% python3 -q
>>> import numpy as np
>>> np.set_printoptions(precision=1, suppress=True, linewidth=100, sign=" ")
>>> def rd(a):
...     return np.round(a, 1) + 0
... 
>>> arr = np.load("layer6.npy")
>>> arr
array([[ 2.,  2., -1., -6.,  5., -7., -4.,  1., -8., -4.,  9., -8.],
       [ 0.,  1., -9.,  3.,  5.,  4., -9., -8.,  7., -6.,  1.,  0.],
       [ 0.,  0.,  3.,  9.,  4.,  3.,  7.,  5.,  9.,  0.,  1.,  9.],
       [ 0.,  0.,  3.,  8.,  9.,  7.,  5.,  7.,  6.,  9.,  9.,  4.],
       [ 0.,  0.,  1.,  7.,  7.,  7.,  7.,  2.,  1.,  8.,  0.,  8.],
       [ 0.,  0.,  9.,  3.,  0.,  5.,  7.,  7.,  2.,  8.,  8.,  8.],
       [ 0.,  0.,  5.,  4.,  8.,  8.,  1.,  7.,  1.,  9.,  5.,  0.],
       [ 0.,  0.,  0.,  1.,  4.,  4.,  4.,  9.,  8.,  2.,  8.,  3.],
       [ 0.,  0.,  8.,  8.,  0.,  3.,  6.,  5.,  0.,  3.,  6.,  7.],
       [ 0.,  0.,  2.,  3.,  2.,  4.,  8.,  0.,  0.,  6.,  7.,  1.],
       [ 0.,  0.,  8.,  9.,  1.,  4.,  2.,  1.,  6.,  4.,  2.,  0.],
       [ 0.,  0.,  5.,  0.,  3.,  3.,  7.,  5.,  3.,  9.,  6.,  0.]])
>>> O, V = np.linalg.qr(arr[:, :1])[0], np.linalg.qr(arr[:, 1:])[0]
>>> sv = np.linalg.svd(O.T @ V, compute_uv=False)
>>> rd(np.degrees(np.arccos(sv.clip(0, 1))))
array([ 5.4])
>>> A, _ = np.linalg.qr(np.array([[0.2, 0.2, -0.6, 0.7, -2.1, 0.1, -0.7],
...     [-0.3, -0.9, -0.3, -1.0, 0.7, -0.3, 1.7],
...     [-0.7, 0.7, -0.1, -1.1, 1.7, -1.7, 1.3],
...     [-0.3, 0.4, 1.1, -0.2, -0.4, -0.1, 1.5],
...     [0.8, 1.2, -1.1, -0.3, -1.8, -1.6, -1.3],
...     [0.4, -0.3, -0.2, -0.3, 0.8, 1.0, 0.9],
...     [1.3, 0.1, 0.7, 0.0, 0.1, 0.4, 0.7]]))
>>> rd(A)
array([[-0.1,  0.1, -0.3,  0.4, -0.4, -0.1, -0.7],
       [ 0.2, -0.5, -0.3, -0.6, -0.5,  0.2, -0.1],
       [ 0.4,  0.5,  0. , -0.5,  0.3,  0.1, -0.5],
       [ 0.2,  0.3,  0.6, -0.1, -0.6, -0.4,  0. ],
       [-0.4,  0.6, -0.4, -0.2, -0.3,  0. ,  0.3],
       [-0.2, -0.2, -0.1, -0.3,  0.3, -0.9, -0.1],
       [-0.7, -0.1,  0.4, -0.3,  0.1,  0.3, -0.3]])
>>> rng = np.random.default_rng(930)
>>> labels = rng.permutation(7)
>>> print(labels)
[ 4  0  3  6  2  5  1]
>>> B = A[labels][:, labels]
>>> rd(np.diag(B))
array([-0.3, -0.1, -0.1, -0.3,  0. , -0.9, -0.5])
>>> rd(np.linalg.norm(A[5], 1)), rd(np.linalg.norm(A[5], np.inf))
(np.float64(2.1), np.float64(0.9))
>>> rd(A[5] @ A[3])
np.float64(0.0)
>>> rd(np.linalg.norm(A[5] - A[3]))
np.float64(1.4)
>>> rd(np.linalg.norm(A, 1)), rd(np.linalg.norm(A, np.inf))
(np.float64(2.4), np.float64(2.3))
>>> print(rd(np.linalg.norm(A, axis=1)))
[ 1.  1.  1.  1.  1.  1.  1.]
>>> rd(np.linalg.norm(A, axis=0))
array([ 1.,  1.,  1.,  1.,  1.,  1.,  1.])
>>> rd(np.linalg.norm(A) ** 2 / np.linalg.norm(A, 2) ** 2)
np.float64(7.0)
>>> labels = rng.permutation(12)
>>> labels
array([ 11,   5,   7,   3,   9,  10,   0,   1,   2,   8,   4,   6])
>>> B = arr[labels][:, labels]
>>> np.allclose(B, arr)
False
>>> np.diag(B)
array([ 0.,  5.,  9.,  8.,  6.,  2.,  2.,  1.,  3.,  0.,  7.,  1.])
>>> vec = np.array([-9, -3, -2, -7, 8, 2, -6])
>>> print(rd(np.sort(np.abs(np.degrees(np.angle(np.linalg.eigvals(A)))))))
[   0.    89.2   89.2  126.5  126.5  171.5  171.5]
>>> rd(np.abs(np.linalg.eigvals(A)))
array([ 1.,  1.,  1.,  1.,  1.,  1.,  1.])
>>> rd(np.linalg.det(A))
np.float64(1.0)
>>> mat = np.load("sample18.npy")
>>> mat
array([[-1.,  3., -2.,  2.],
       [-6.,  8., -2.,  2.],
       [-6.,  3., -2.,  7.],
       [-6.,  3., -2.,  7.]])
>>> T = np.stack([mat, 5 * mat, mat[::-1]])
>>> print(rd(np.linalg.norm(T, axis=(1, 2))))
[ 17.9  89.7  17.9]
>>> np.linalg.matrix_rank(T)
array([ 3,  3,  3])
>>> print(np.linalg.matrix_rank(T.reshape(3, -1)))
2
>>> rd(np.linalg.det(T))
array([ 0.,  0.,  0.])
>>> T.shape
(3, 4, 4)
>>> vec = np.array([3, 5, 0, 3])
>>> np.sign((mat @ vec).round(6))
array([ 1.,  1.,  1.,  1.])
>>> mat @ np.eye(4)[3]
array([ 2.,  2.,  7.,  7.])
>>> print((mat * vec).sum(axis=1))
[ 18.  28.  18.  18.]
>>> mat @ (2 * vec)
array([ 36.,  56.,  36.,  36.])
>>> print(mat @ np.ones(4))
[ 2.  2.  2.  2.]
>>> B = mat[0, 0] * mat[1:] - np.outer(mat[1:, 0], mat[0])
>>> B
array([[  0.,  10., -10.,  10.],
       [  0.,  15., -10.,   5.],
       [  0.,  15., -10.,   5.]])
>>> mat[:, 0] / mat[0, 0]
array([ 1.,  6.,  6.,  6.])
>>> np.linalg.matrix_rank(B), np.linalg.matrix_rank(mat)
(np.int64(2), np.int64(3))
>>> r = np.linalg.matrix_rank(mat)
>>> r
np.int64(3)
>>> ns = np.linalg.svd(mat)[2][r:].T
>>> np.allclose(mat @ ns, 0)
True
>>> rd(ns @ ns.T)
array([[ 0.1,  0.1,  0.3,  0.1],
       [ 0.1,  0.1,  0.3,  0.1],
       [ 0.3,  0.3,  0.6,  0.3],
       [ 0.1,  0.1,  0.3,  0.1]])
>>> labels = rng.permutation(4)
>>> print(labels)
[ 1  0  2  3]
>>> B = mat[labels][:, labels]
>>> rd(np.linalg.det(B)), rd(np.linalg.det(mat[labels]))
(np.float64(0.0), np.float64(0.0))
>>> F = np.load("run5.npy")
>>> F
array([[12, -8, -4, -2, -6,  2,  4,  2, -4],
       [-8, 10,  2,  0,  4,  3, -5,  1,  6],
       [-4,  2,  2,  2,  2, -1, -1,  1,  0],
       [-2,  0,  2,  5, -1,  0,  3,  2, -2],
       [-6,  4,  2, -1,  5, -2, -5,  0,  2],
       [ 2,  3, -1,  0, -2,  5,  0,  3,  2],
       [ 4, -5, -1,  3, -5,  0,  7, -2, -3],
       [ 2,  1,  1,  2,  0,  3, -2,  9, -2],
       [-4,  6,  0, -2,  2,  2, -3, -2,  5]])
>>> B = F / np.sqrt((F ** 2).mean(axis=1, keepdims=True))
>>> np.linalg.matrix_rank(F - F.mean(axis=1, keepdims=True))
np.int64(4)
>>> rd(np.linalg.norm(B, axis=1))
array([ 3.,  3.,  3.,  3.,  3.,  3.,  3.,  3.,  3.])
>>> theta = np.radians(92)
>>> R = np.eye(9)
>>> R[0, 0] = R[6, 6] = np.cos(theta)
>>> R[0, 6], R[6, 0] = -np.sin(theta), np.sin(theta)
>>> rd(R)
array([[ 0.,  0.,  0.,  0.,  0.,  0., -1.,  0.,  0.],
       [ 0.,  1.,  0.,  0.,  0.,  0.,  0.,  0.,  0.],
       [ 0.,  0.,  1.,  0.,  0.,  0.,  0.,  0.,  0.],
       [ 0.,  0.,  0.,  1.,  0.,  0.,  0.,  0.,  0.],
       [ 0.,  0.,  0.,  0.,  1.,  0.,  0.,  0.,  0.],
       [ 0.,  0.,  0.,  0.,  0.,  1.,  0.,  0.,  0.],
       [ 1.,  0.,  0.,  0.,  0.,  0.,  0.,  0.,  0.],
       [ 0.,  0.,  0.,  0.,  0.,  0.,  0.,  1.,  0.],
       [ 0.,  0.,  0.,  0.,  0.,  0.,  0.,  0.,  1.]])
>>> B = F @ R.T
>>> np.allclose(F @ F.T, B @ B.T)
True
>>> print(rd(np.abs(B - F).max(axis=0)))
[ 16.4   0.    0.    0.    0.    0.    7.9   0.    0. ]
>>> rd(np.linalg.svd(F, compute_uv=False)), rd(np.linalg.svd(B, compute_uv=False))
(array([ 28.8,  12.6,  10.5,   8.1,   0. ,   0. ,   0. ,   0. ,   0. ]), array([ 28.8,  12.6,  10.5,   8.1,   0. ,   0. ,   0. ,   0. ,   0. ]))
>>> np.allclose(np.linalg.norm(F, axis=1), np.linalg.norm(B, axis=1))
True
>>> rd(B)
array([[-4.4, -8. , -4. , -2. , -6. ,  2. , 11.9,  2. , -4. ],
       [ 5.3, 10. ,  2. ,  0. ,  4. ,  3. , -7.8,  1. ,  6. ],
       [ 1.1,  2. ,  2. ,  2. ,  2. , -1. , -4. ,  1. ,  0. ],
       [-2.9,  0. ,  2. ,  5. , -1. ,  0. , -2.1,  2. , -2. ],
       [ 5.2,  4. ,  2. , -1. ,  5. , -2. , -5.8,  0. ,  2. ],
       [-0.1,  3. , -1. ,  0. , -2. ,  5. ,  2. ,  3. ,  2. ],
       [-7.1, -5. , -1. ,  3. , -5. ,  0. ,  3.8, -2. , -3. ],
       [ 1.9,  1. ,  1. ,  2. ,  0. ,  3. ,  2.1,  9. , -2. ],
       [ 3.1,  6. ,  0. , -2. ,  2. ,  2. , -3.9, -2. ,  5. ]])
>>> np.linalg.cond(F) > 100
np.True_
>>> [round(float(x), 1) for x in np.linalg.svd(F, compute_uv=False)[:3]]
[28.8, 12.6, 10.5]
>>> print(rd(np.linalg.norm(F, 2) / np.linalg.norm(F)))
0.8
>>> u = np.array([-3, 2, 1, 1, 1]) + 0.5
>>> data = np.eye(5) - 2 * np.outer(u, u) / (u @ u)
>>> rd(data)
array([[ 0.4,  0.6,  0.4,  0.4,  0.4],
       [ 0.6,  0.4, -0.4, -0.4, -0.4],
       [ 0.4, -0.4,  0.8, -0.2, -0.2],
       [ 0.4, -0.4, -0.2,  0.8, -0.2],
       [ 0.4, -0.4, -0.2, -0.2,  0.8]])
>>> vec = np.array([-1, -2, 1, 0, -2])
>>> print(rd(data.T @ (data @ vec)))
[-1. -2.  1.  0. -2.]
>>> rd(np.linalg.norm(vec)), rd(np.linalg.norm(data @ vec))
(np.float64(3.2), np.float64(3.2))
>>> rd(np.sort(np.abs(np.degrees(np.angle(np.linalg.eigvals(data))))))
array([   0.,    0.,    0.,    0.,  180.])
>>> rd(np.linalg.inv(data))
array([[ 0.4,  0.6,  0.4,  0.4,  0.4],
       [ 0.6,  0.4, -0.4, -0.4, -0.4],
       [ 0.4, -0.4,  0.8, -0.2, -0.2],
       [ 0.4, -0.4, -0.2,  0.8, -0.2],
       [ 0.4, -0.4, -0.2, -0.2,  0.8]])
>>> feats = np.loadtxt("data.csv", delimiter=",")
>>> print(feats)
[[ 8.  -8.9 -4.8  8.9 -4.  -5.9  8.9 -3.1 -1.8 -3.  -2.8  8.  -7.   7.8 -1.9]
 [ 8.1 -8.9 -5.1  9.3 -4.1 -6.   9.2 -3.1 -2.  -3.  -2.9  7.9 -7.   8.  -2. ]
 [ 8.  -8.9 -5.   8.9 -4.  -5.9  9.  -3.1 -2.1 -2.9 -2.9  8.  -7.1  8.1 -2.1]
 [ 7.9 -9.1 -5.2  8.8 -4.  -6.   9.2 -3.  -1.8 -3.  -3.   8.  -7.1  8.  -2. ]
 [ 8.2 -9.1 -4.9  8.9 -4.  -5.9  9.2 -3.  -2.  -2.9 -2.8  7.9 -7.   7.7 -2.1]
 [ 8.1 -9.1 -5.1  9.  -3.9 -6.1  9.  -3.1 -1.9 -3.1 -3.   8.1 -7.1  7.9 -1.9]
 [ 8.1 -8.9 -4.9  8.9 -4.2 -5.8  9.  -3.  -2.  -2.9 -2.9  8.1 -7.1  8.  -2.1]
 [ 8.  -9.1 -5.   9.  -4.1 -6.   9.  -3.1 -2.1 -3.  -2.8  8.  -7.1  7.8 -2. ]
 [ 8.  -9.1 -4.9  9.  -4.1 -6.   9.  -3.  -2.2 -3.1 -3.2  8.  -7.   8.2 -1.9]
 [ 7.9 -9.  -4.9  8.8 -4.3 -6.1  9.  -3.  -1.9 -3.  -2.9  8.1 -6.9  7.9 -2.1]
 [ 7.9 -9.2 -4.8  9.  -4.1 -5.7  9.  -3.  -2.2 -2.9 -3.   8.  -7.1  8.  -1.9]
 [ 8.  -9.  -5.1  8.9 -4.  -5.8  9.  -2.9 -1.9 -3.  -2.9  8.  -7.1  8.  -2.1]
 [ 8.1 -8.9 -5.   9.1 -4.1 -6.   8.9 -3.1 -2.  -3.2 -3.   7.9 -7.   8.1 -1.8]
 [-3.  -4.1  8.1 -1.2  4.8 -7.1  9.   6.2  9.   3.8  9.1 -4.9 -0.1  4.9 -5. ]
 [-3.2 -4.1  8.1 -1.   5.  -7.   9.   6.   9.1  3.7  9.  -5.  -0.1  5.  -4.9]
 [-3.  -4.   7.9 -1.   5.1 -7.   9.1  6.   9.   4.   8.9 -4.8 -0.2  5.  -4.9]
 [-2.8 -4.   8.  -1.   4.9 -6.8  8.9  6.   9.   4.1  8.9 -5.2  0.   5.  -5. ]
 [-2.9 -4.1  8.  -0.8  4.8 -7.2  9.2  6.2  9.   4.1  9.2 -4.9  0.1  5.1 -5. ]
 [-2.7 -4.1  8.1 -0.9  4.9 -7.1  8.9  6.1  9.   4.   9.2 -4.8  0.1  4.9 -4.9]
 [-3.  -4.1  8.  -0.9  5.  -6.9  8.9  6.3  9.   4.1  8.8 -5.  -0.1  4.9 -5.1]
 [-2.9 -4.   8.3 -1.2  5.1 -7.   9.1  5.8  9.   4.   9.  -5.1 -0.1  5.2 -5. ]
 [-3.2 -4.1  7.9 -1.   4.8 -7.   9.   6.1  9.2  4.1  9.2 -5.2 -0.1  5.1 -5. ]
 [-3.  -4.   8.2 -0.9  5.1 -7.   8.9  6.1  9.   4.   9.  -5.1  0.1  5.  -4.9]
 [-3.  -3.9  8.  -1.   4.9 -7.   8.9  6.1  8.9  4.1  8.9 -4.9  0.1  4.9 -5. ]
 [-2.9 -3.9  8.1 -1.   5.1 -7.1  9.2  6.   9.1  4.2  9.  -4.9  0.1  4.9 -5. ]
 [-3.  -4.1  8.  -1.   4.9 -7.   9.   6.1  9.   3.9  9.  -4.9  0.1  4.9 -5.1]
 [ 1.   5.1  8.   9.   4.1 -2.9  0.   9.1  1.   6.  -2.   2.   6.1  1.  -2. ]
 [ 1.1  5.   8.   8.9  3.9 -2.9  0.   9.   1.   5.9 -2.1  2.   5.9  0.9 -2. ]
 [ 0.9  4.9  8.1  9.1  4.  -3.2  0.2  9.   1.2  6.  -2.   2.   5.8  0.8 -2.1]
 [ 1.   5.1  8.   8.9  4.1 -3.1  0.   8.9  1.   6.1 -1.9  1.8  5.9  0.8 -1.9]
 [ 0.9  4.9  7.9  8.9  3.9 -3.1  0.   9.   0.9  6.  -2.   2.2  5.9  1.1 -2.1]
 [ 0.8  4.9  8.   9.1  3.9 -3.  -0.2  8.9  0.9  6.2 -2.   2.1  6.   1.1 -2.1]
 [ 1.   5.1  8.   8.9  3.8 -2.9 -0.1  9.   1.2  6.  -1.9  2.1  6.   1.3 -2. ]
 [ 1.   4.9  8.1  9.   3.9 -3.   0.1  9.1  1.   6.2 -1.9  2.2  6.   1.  -2. ]
 [ 1.1  5.   7.9  8.9  3.9 -3.   0.   8.9  1.   5.9 -1.9  1.8  5.9  1.1 -2. ]
 [ 1.1  4.9  8.   9.2  4.  -3.  -0.2  8.9  1.   6.  -1.9  1.9  5.9  1.  -1.9]
 [ 1.1  5.2  7.8  9.2  4.1 -2.9 -0.1  9.2  1.   5.9 -1.9  2.   6.   1.  -2. ]
 [ 1.1  5.   8.   9.   4.1 -3.   0.1  9.1  1.   6.  -2.1  2.   6.   0.8 -1.9]
 [ 0.9  5.   8.2  9.1  4.1 -2.9  0.   8.9  1.3  6.1 -2.1  2.1  6.2  1.1 -1.8]]
>>> labels = rng.permutation(15)
>>> B = feats[:, labels] * rng.choice([-1, 1], 15)
>>> B
array([[ 8.9,  1.9,  4.8, -3.1, -5.9,  8. , -4. ,  7. , -8.9, -1.8,  2.8,  8. ,  8.9, -7.8, -3. ],
       [ 9.3,  2. ,  5.1, -3.1, -6. ,  8.1, -4.1,  7. , -9.2, -2. ,  2.9,  7.9,  8.9, -8. , -3. ],
       [ 8.9,  2.1,  5. , -3.1, -5.9,  8. , -4. ,  7.1, -9. , -2.1,  2.9,  8. ,  8.9, -8.1, -2.9],
       [ 8.8,  2. ,  5.2, -3. , -6. ,  7.9, -4. ,  7.1, -9.2, -1.8,  3. ,  8. ,  9.1, -8. , -3. ],
       [ 8.9,  2.1,  4.9, -3. , -5.9,  8.2, -4. ,  7. , -9.2, -2. ,  2.8,  7.9,  9.1, -7.7, -2.9],
       [ 9. ,  1.9,  5.1, -3.1, -6.1,  8.1, -3.9,  7.1, -9. , -1.9,  3. ,  8.1,  9.1, -7.9, -3.1],
       [ 8.9,  2.1,  4.9, -3. , -5.8,  8.1, -4.2,  7.1, -9. , -2. ,  2.9,  8.1,  8.9, -8. , -2.9],
       [ 9. ,  2. ,  5. , -3.1, -6. ,  8. , -4.1,  7.1, -9. , -2.1,  2.8,  8. ,  9.1, -7.8, -3. ],
       [ 9. ,  1.9,  4.9, -3. , -6. ,  8. , -4.1,  7. , -9. , -2.2,  3.2,  8. ,  9.1, -8.2, -3.1],
       [ 8.8,  2.1,  4.9, -3. , -6.1,  7.9, -4.3,  6.9, -9. , -1.9,  2.9,  8.1,  9. , -7.9, -3. ],
       [ 9. ,  1.9,  4.8, -3. , -5.7,  7.9, -4.1,  7.1, -9. , -2.2,  3. ,  8. ,  9.2, -8. , -2.9],
       [ 8.9,  2.1,  5.1, -2.9, -5.8,  8. , -4. ,  7.1, -9. , -1.9,  2.9,  8. ,  9. , -8. , -3. ],
       [ 9.1,  1.8,  5. , -3.1, -6. ,  8.1, -4.1,  7. , -8.9, -2. ,  3. ,  7.9,  8.9, -8.1, -3.2],
       [-1.2,  5. , -8.1,  6.2, -7.1, -3. ,  4.8,  0.1, -9. ,  9. , -9.1, -4.9,  4.1, -4.9,  3.8],
       [-1. ,  4.9, -8.1,  6. , -7. , -3.2,  5. ,  0.1, -9. ,  9.1, -9. , -5. ,  4.1, -5. ,  3.7],
       [-1. ,  4.9, -7.9,  6. , -7. , -3. ,  5.1,  0.2, -9.1,  9. , -8.9, -4.8,  4. , -5. ,  4. ],
       [-1. ,  5. , -8. ,  6. , -6.8, -2.8,  4.9, -0. , -8.9,  9. , -8.9, -5.2,  4. , -5. ,  4.1],
       [-0.8,  5. , -8. ,  6.2, -7.2, -2.9,  4.8, -0.1, -9.2,  9. , -9.2, -4.9,  4.1, -5.1,  4.1],
       [-0.9,  4.9, -8.1,  6.1, -7.1, -2.7,  4.9, -0.1, -8.9,  9. , -9.2, -4.8,  4.1, -4.9,  4. ],
       [-0.9,  5.1, -8. ,  6.3, -6.9, -3. ,  5. ,  0.1, -8.9,  9. , -8.8, -5. ,  4.1, -4.9,  4.1],
       [-1.2,  5. , -8.3,  5.8, -7. , -2.9,  5.1,  0.1, -9.1,  9. , -9. , -5.1,  4. , -5.2,  4. ],
       [-1. ,  5. , -7.9,  6.1, -7. , -3.2,  4.8,  0.1, -9. ,  9.2, -9.2, -5.2,  4.1, -5.1,  4.1],
       [-0.9,  4.9, -8.2,  6.1, -7. , -3. ,  5.1, -0.1, -8.9,  9. , -9. , -5.1,  4. , -5. ,  4. ],
       [-1. ,  5. , -8. ,  6.1, -7. , -3. ,  4.9, -0.1, -8.9,  8.9, -8.9, -4.9,  3.9, -4.9,  4.1],
       [-1. ,  5. , -8.1,  6. , -7.1, -2.9,  5.1, -0.1, -9.2,  9.1, -9. , -4.9,  3.9, -4.9,  4.2],
       [-1. ,  5.1, -8. ,  6.1, -7. , -3. ,  4.9, -0.1, -9. ,  9. , -9. , -4.9,  4.1, -4.9,  3.9],
       [ 9. ,  2. , -8. ,  9.1, -2.9,  1. ,  4.1, -6.1, -0. ,  1. ,  2. ,  2. , -5.1, -1. ,  6. ],
       [ 8.9,  2. , -8. ,  9. , -2.9,  1.1,  3.9, -5.9, -0. ,  1. ,  2.1,  2. , -5. , -0.9,  5.9],
       [ 9.1,  2.1, -8.1,  9. , -3.2,  0.9,  4. , -5.8, -0.2,  1.2,  2. ,  2. , -4.9, -0.8,  6. ],
       [ 8.9,  1.9, -8. ,  8.9, -3.1,  1. ,  4.1, -5.9, -0. ,  1. ,  1.9,  1.8, -5.1, -0.8,  6.1],
       [ 8.9,  2.1, -7.9,  9. , -3.1,  0.9,  3.9, -5.9, -0. ,  0.9,  2. ,  2.2, -4.9, -1.1,  6. ],
       [ 9.1,  2.1, -8. ,  8.9, -3. ,  0.8,  3.9, -6. ,  0.2,  0.9,  2. ,  2.1, -4.9, -1.1,  6.2],
       [ 8.9,  2. , -8. ,  9. , -2.9,  1. ,  3.8, -6. ,  0.1,  1.2,  1.9,  2.1, -5.1, -1.3,  6. ],
       [ 9. ,  2. , -8.1,  9.1, -3. ,  1. ,  3.9, -6. , -0.1,  1. ,  1.9,  2.2, -4.9, -1. ,  6.2],
       [ 8.9,  2. , -7.9,  8.9, -3. ,  1.1,  3.9, -5.9, -0. ,  1. ,  1.9,  1.8, -5. , -1.1,  5.9],
       [ 9.2,  1.9, -8. ,  8.9, -3. ,  1.1,  4. , -5.9,  0.2,  1. ,  1.9,  1.9, -4.9, -1. ,  6. ],
       [ 9.2,  2. , -7.8,  9.2, -2.9,  1.1,  4.1, -6. ,  0.1,  1. ,  1.9,  2. , -5.2, -1. ,  5.9],
       [ 9. ,  1.9, -8. ,  9.1, -3. ,  1.1,  4.1, -6. , -0.1,  1. ,  2.1,  2. , -5. , -0.8,  6. ],
       [ 9.1,  1.8, -8.2,  8.9, -2.9,  0.9,  4.1, -6.2, -0. ,  1.3,  2.1,  2.1, -5. , -1.1,  6.1]])
>>> U, _, VT = np.linalg.svd(feats.T @ B)
>>> labels
array([  3,  14,   2,   7,   5,   0,   4,  12,   6,   8,  10,  11,   1,  13,   9])
